% ipython --no-banner

In [1]: import numpy as np

In [2]: from numpy import linalg as LA

In [3]: np.set_printoptions(precision=2, suppress=True, linewidth=200, legacy="1.25")

In [4]: rd = lambda a: np.round(a, 2) + 0

In [5]: data = np.loadtxt("a.csv", delimiter=",")

In [6]: data
Out[6]: 
array([[ 4.3,  7. , -6. , -5. , -2. , -3. ,  9. , -4. ,  7. ,  7. , -4. ,  8. ,  2. ,  4. ],
       [ 3. ,  6.3,  8. , -7. , -6. , -5. , -9. , -2. , -5. , -6. , -9. , -5. ,  8. , -9. ],
       [ 2. , -7. , -8.7,  6. , -6. , -1. , -5. ,  9. , -5. ,  0. ,  8. , -7. , -1. ,  0. ],
       [ 2. ,  9. , -8. ,  8.3, -9. , -9. , -9. ,  8. , -8. , -1. , -1. ,  3. ,  1. ,  9. ],
       [ 9. ,  1. ,  5. ,  3. , -3.7, -6. ,  8. , -6. ,  5. , -2. , -5. , -4. , -2. , -5. ],
       [ 6. ,  2. ,  2. , -5. , -8. ,  2.3,  1. , -8. ,  8. , -1. , -2. , -3. ,  6. ,  6. ],
       [ 2. , -9. ,  5. ,  6. ,  5. , -7. ,  2.3, -1. , -7. ,  1. ,  1. , -9. ,  7. , -2. ],
       [-6. , -5. ,  7. ,  6. ,  5. , -5. ,  6. ,  0.3,  8. , -5. ,  9. ,  8. ,  5. , -9. ],
       [ 8. ,  2. ,  3. ,  3. , -6. , -3. ,  0. ,  9. , -3.7,  6. ,  5. , -4. , -9. ,  9. ],
       [ 9. , -9. , -1. ,  9. ,  1. ,  4. ,  7. , -9. , -5. ,  0.3, -7. ,  0. , -1. , -4. ],
       [-2. , -3. ,  0. , -2. , -8. ,  2. , -9. ,  7. , -3. ,  4. , -1.7, -1. , -3. , -8. ],
       [ 8. , -9. ,  0. , -9. ,  6. , -7. ,  0. ,  5. ,  2. , -8. , -6. ,  7.3, -1. ,  1. ],
       [ 0. ,  4. ,  9. ,  6. , -6. ,  7. ,  9. , -3. ,  0. ,  7. , -1. ,  0. ,  1.3,  5. ],
       [ 4. ,  7. , -6. , -5. , -2. , -3. ,  9. , -4. ,  7. ,  7. , -4. ,  8. ,  2. ,  4.3]])

In [7]: rd(LA.norm(data, 2) / LA.norm(data))
Out[7]: 0.48

In [8]: LA.cond(data) > 100
Out[8]: True
